$ python3 -q
>>> import numpy as np
>>> np.set_printoptions(precision=2, suppress=True, linewidth=200, floatmode="fixed")
>>> data = np.array([[-4, 4, -1, -3, 2, 1, 4, -4, 5, 0, 0],
...     [-4, -1, -5, 3, 3, 4, -1, 2, 2, 2, 1],
...     [-1, 0, 1, -5, -3, 0, 2, -1, -5, 2, 5],
...     [-2, -1, -1, -1, 2, 0, 1, 2, 4, -5, 1],
...     [-3, -1, 2, -2, -4, 2, -3, -1, -5, -4, -5],
...     [0, -1, 0, -1, -4, 2, 3, -3, 3, 5, 0],
...     [2, -1, -1, -1, 2, -1, -4, -2, -2, 4, 1],
...     [3, 3, -2, -4, -4, -3, 3, 3, -3, 1, -3],
...     [4, -5, 5, -5, 2, 5, -3, -5, 3, -4, 0],
...     [2, 0, 4, -1, -3, 4, -1, 1, -5, -2, 5],
...     [-2, 4, -3, -3, 4, -2, 3, -3, 4, 2, 2],
...     [-2, 0, 5, 4, -5, 1, -1, 0, -3, 4, -2]])
>>> data[:, 10] = -2 * data[:, 8]
>>> print(data)
[[ -4   4  -1  -3   2   1   4  -4   5   0 -10]
 [ -4  -1  -5   3   3   4  -1   2   2   2  -4]
 [ -1   0   1  -5  -3   0   2  -1  -5   2  10]
 [ -2  -1  -1  -1   2   0   1   2   4  -5  -8]
 [ -3  -1   2  -2  -4   2  -3  -1  -5  -4  10]
 [  0  -1   0  -1  -4   2   3  -3   3   5  -6]
 [  2  -1  -1  -1   2  -1  -4  -2  -2   4   4]
 [  3   3  -2  -4  -4  -3   3   3  -3   1   6]
 [  4  -5   5  -5   2   5  -3  -5   3  -4  -6]
 [  2   0   4  -1  -3   4  -1   1  -5  -2  10]
 [ -2   4  -3  -3   4  -2   3  -3   4   2  -8]
 [ -2   0   5   4  -5   1  -1   0  -3   4   6]]
>>> # rank 10
>>> Uu, s, vt = np.linalg.svd(data)
>>> print(s.round(2) + 0)
[31.66 15.68 12.85 11.31  9.69  8.57  6.38  4.37  2.77  1.77  0.00]
>>> Y = Uu[:, :10] @ np.diag(s[:10]) @ vt[:10]
>>> print(round(np.linalg.norm(data - Y, 2), 2), round(s[10], 2))
0.0 0.0
>>> print(np.linalg.matrix_rank(Y))
10
>>> r0 = np.array([0, -2])
>>> print(np.array([np.convolve(row, r0, "same") for row in data]))
[[  0   8  -8   2   6  -4  -2  -8   8 -10   0]
 [  0   8   2  10  -6  -6  -8   2  -4  -4  -4]
 [  0   2   0  -2  10   6   0  -4   2  10  -4]
 [  0   4   2   2   2  -4   0  -2  -4  -8  10]
 [  0   6   2  -4   4   8  -4   6   2  10   8]
 [  0   0   2   0   2   8  -4  -6   6  -6 -10]
 [  0  -4   2   2   2  -4   2   8   4   4  -8]
 [  0  -6  -6   4   8   8   6  -6  -6   6  -2]
 [  0  -8  10 -10  10  -4 -10   6  10  -6   8]
 [  0  -4   0  -8   2   6  -8   2  -2  10   4]
 [  0   4  -8   6   6  -8   4  -6   6  -8  -4]
 [  0   4   0 -10  -8  10  -2   2   0   6  -8]]
>>> print(np.convolve(data[3], r0))
[ 0  4  2  2  2 -4  0 -2 -4 -8 10 16]
>>> J = np.loadtxt("block10.csv", delimiter=",")
>>> print(J)
[[ 2.00 -0.17  3.16  0.27  0.68  3.14  2.79  2.92 -0.01  3.24]
 [ 1.97  0.12  3.07  0.05  0.70  3.52  3.01  2.56  0.17  2.48]
 [ 1.90  0.09  2.33  0.09  1.59  2.95  3.18  2.76 -0.02  3.09]
 [ 1.93  0.16  2.86  0.37  0.81  3.26  3.05  2.82 -0.32  3.44]
 [ 1.77  0.26  3.20 -0.31  1.37  2.77  2.84  2.77  0.19  3.12]
 [ 1.89 -0.08  3.02  0.23  1.47  2.45  3.41  2.98 -0.11  3.05]
 [ 2.38  0.70  3.22  0.43  1.31  2.90  3.41  3.06  0.25  3.20]
 [ 2.27 -0.20  2.81  0.03  0.78  3.03  2.68  2.92  0.48  3.34]
 [ 1.77  1.69  1.12 -0.23 -0.07  3.34  0.52  0.42  0.12  3.39]
 [ 1.91  2.41  0.98  0.25 -0.28  2.74  1.02  0.00  0.22  2.93]
 [ 2.04  2.16  0.97  0.30  0.75  2.77  0.91  0.58 -0.23  3.19]
 [ 2.04  1.72  0.47  0.67 -0.53  2.96  1.18  0.41 -0.03  2.84]
 [ 2.02  2.28  1.52  0.33 -0.08  3.18  1.29  0.10 -0.25  3.65]
 [ 1.81  2.64  1.03 -0.13 -0.30  3.48  0.58 -0.03  0.16  2.90]
 [ 2.53  1.88  1.18 -0.19  0.00  3.42  0.72 -0.47  0.43  2.42]
 [ 1.78  1.30  0.92 -0.28  0.10  2.86  0.76  0.07 -0.27  2.67]
 [ 2.66  2.45  2.96 -0.03  2.78  0.43  2.83  1.03  0.24  0.11]
 [ 3.18  2.19  3.33 -0.20  3.25 -0.03  2.51  0.74  0.10  0.08]
 [ 3.08  2.05  3.32  0.17  3.14 -0.13  2.71  0.86  0.03 -0.15]
 [ 2.68  1.65  2.54  0.03  2.89  0.06  2.09  1.16  0.21  0.05]
 [ 2.84  1.91  3.47 -0.36  3.22  0.12  2.74  0.64  0.55  0.43]
 [ 2.91  2.67  3.14 -0.82  3.77 -0.60  2.74  1.01 -0.06 -0.04]
 [ 2.79  1.58  2.82  0.73  3.42 -0.08  2.94  0.68 -0.35 -0.57]
 [ 3.33  2.56  2.98 -0.36  2.69  0.08  3.06  1.19 -0.35  0.42]]
>>> Xc = J - J.mean(axis=0)
>>> V = np.linalg.svd(Xc)[2][:3]
>>> Y = Xc - Xc @ V.T @ V
>>> print((Xc @ V.T).std(axis=0))
[2.61 1.85 0.43]
>>> print(round(np.linalg.norm(Y) / np.linalg.norm(Xc), 2))
0.21
>>> print(np.diag(V.T @ V))
[0.04 0.67 0.34 0.16 0.28 0.32 0.24 0.39 0.01 0.54]
